>>> import numpy as np
>>> from numpy import linalg as LA
>>> np.set_printoptions(suppress=True, linewidth=140)
>>> arr = np.loadtxt("case15.csv", delimiter=",")
>>> arr
array([[5., 0., 0., 0., 5., 5., 0.],
       [0., 0., 9., 0., 0., 0., 0.],
       [0., 9., 3., 0., 0., 0., 0.],
       [0., 0., 0., 7., 0., 0., 2.],
       [4., 0., 0., 0., 7., 3., 0.],
       [1., 0., 0., 0., 9., 5., 0.],
       [0., 0., 0., 6., 0., 0., 9.]])
>>> x0 = np.array([2, 0, -3, -1, -1, 3, 1])
>>> np.sign((arr @ x0).round(6))
array([ 1., -1., -1., -1.,  1.,  1.,  1.])
>>> arr * x0
array([[ 10.,   0.,  -0.,  -0.,  -5.,  15.,   0.],
       [  0.,   0., -27.,  -0.,  -0.,   0.,   0.],
       [  0.,   0.,  -9.,  -0.,  -0.,   0.,   0.],
       [  0.,   0.,  -0.,  -7.,  -0.,   0.,   2.],
       [  8.,   0.,  -0.,  -0.,  -7.,   9.,   0.],
       [  2.,   0.,  -0.,  -0.,  -9.,  15.,   0.],
       [  0.,   0.,  -0.,  -6.,  -0.,   0.,   9.]])
>>> LA.norm(arr @ x0) <= LA.norm(arr, 2) * LA.norm(x0) + 1e-9
np.True_
>>> np.einsum("ij,j->i", arr, x0)
array([ 20., -27.,  -9.,  -5.,  10.,   8.,   3.])
>>> (arr @ x0).argmax()
np.int64(0)
>>> arr @ (2 * x0)
array([ 40., -54., -18., -10.,  20.,  16.,   6.])
>>> arr @ x0
array([ 20., -27.,  -9.,  -5.,  10.,   8.,   3.])
>>> arr @ np.eye(7)[4]
array([5., 0., 0., 0., 7., 9., 0.])
>>> arr @ np.ones(7)
array([15.,  9., 12.,  9., 14., 15., 15.])
>>> X = -3 * np.eye(7) + np.ones((7, 7))
>>> X
array([[-2.,  1.,  1.,  1.,  1.,  1.,  1.],
       [ 1., -2.,  1.,  1.,  1.,  1.,  1.],
       [ 1.,  1., -2.,  1.,  1.,  1.,  1.],
       [ 1.,  1.,  1., -2.,  1.,  1.,  1.],
       [ 1.,  1.,  1.,  1., -2.,  1.,  1.],
       [ 1.,  1.,  1.,  1.,  1., -2.,  1.],
       [ 1.,  1.,  1.,  1.,  1.,  1., -2.]])
>>> O, V = LA.qr(X[:, :4])[0], LA.qr(X[:, 4:])[0]
>>> sig = LA.svd(O.T @ V, compute_uv=False)
>>> (sig > 0.9).sum()
np.int64(0)
>>> sig.round(2) + 0
array([0.28, 0.  , 0.  ])
>>> np.round(np.degrees(np.arccos(sig.clip(0, 1))), 2)
array([73.9, 90. , 90. ])
>>> feats = np.load("run4.npy")
>>> feats
array([[ 5,  2,  4,  1,  1,  5,  0,  2,  3,  3,  1],
       [ 5,  5,  8,  1,  4,  3,  4,  4,  2,  3,  2],
       [ 0,  0, 20,  3,  0,  4,  4,  2,  5,  2,  5],
       [ 3,  2,  4,  3,  5,  4,  0,  3,  2,  1,  1]])
>>> th = np.radians(90)
>>> R = np.eye(11)
>>> R[4, 4] = R[10, 10] = np.cos(th)
>>> R[4, 10], R[10, 4] = -np.sin(th), np.sin(th)
>>> R.round(2) + 0
array([[ 1.,  0.,  0.,  0.,  0.,  0.,  0.,  0.,  0.,  0.,  0.],
       [ 0.,  1.,  0.,  0.,  0.,  0.,  0.,  0.,  0.,  0.,  0.],
       [ 0.,  0.,  1.,  0.,  0.,  0.,  0.,  0.,  0.,  0.,  0.],
       [ 0.,  0.,  0.,  1.,  0.,  0.,  0.,  0.,  0.,  0.,  0.],
       [ 0.,  0.,  0.,  0.,  0.,  0.,  0.,  0.,  0.,  0., -1.],
       [ 0.,  0.,  0.,  0.,  0.,  1.,  0.,  0.,  0.,  0.,  0.],
       [ 0.,  0.,  0.,  0.,  0.,  0.,  1.,  0.,  0.,  0.,  0.],
       [ 0.,  0.,  0.,  0.,  0.,  0.,  0.,  1.,  0.,  0.,  0.],
       [ 0.,  0.,  0.,  0.,  0.,  0.,  0.,  0.,  1.,  0.,  0.],
       [ 0.,  0.,  0.,  0.,  0.,  0.,  0.,  0.,  0.,  1.,  0.],
       [ 0.,  0.,  0.,  0.,  1.,  0.,  0.,  0.,  0.,  0.,  0.]])
>>> M2 = feats @ R.T
>>> np.round(LA.svd(feats, compute_uv=False), 2), np.round(LA.svd(M2, compute_uv=False), 2)
(array([26.85, 10.99,  4.49,  3.89]), array([26.85, 10.99,  4.49,  3.89]))
>>> np.abs(M2 - feats).max(axis=0)
array([0., 0., 0., 0., 6., 0., 0., 0., 0., 0., 5.])
>>> M2.round(2) + 0
array([[ 5.,  2.,  4.,  1., -1.,  5.,  0.,  2.,  3.,  3.,  1.],
       [ 5.,  5.,  8.,  1., -2.,  3.,  4.,  4.,  2.,  3.,  4.],
       [ 0.,  0., 20.,  3., -5.,  4.,  4.,  2.,  5.,  2.,  0.],
       [ 3.,  2.,  4.,  3., -1.,  4.,  0.,  3.,  2.,  1.,  5.]])
>>> def softmax(z):
...     e = np.exp(z - z.max(axis=-1, keepdims=True))
...     return e / e.sum(axis=-1, keepdims=True)
... 
>>> np.round(softmax(10 * feats[2]), 2) + 0
array([0., 0., 1., 0., 0., 0., 0., 0., 0., 0., 0.])
>>> np.round(softmax(feats[2] + 3), 2) + 0
array([0., 0., 1., 0., 0., 0., 0., 0., 0., 0., 0.])
>>> att = feats @ feats.T / np.sqrt(11)
>>> softmax(att).round(6).argmax(axis=1)
array([2, 2, 2, 2])
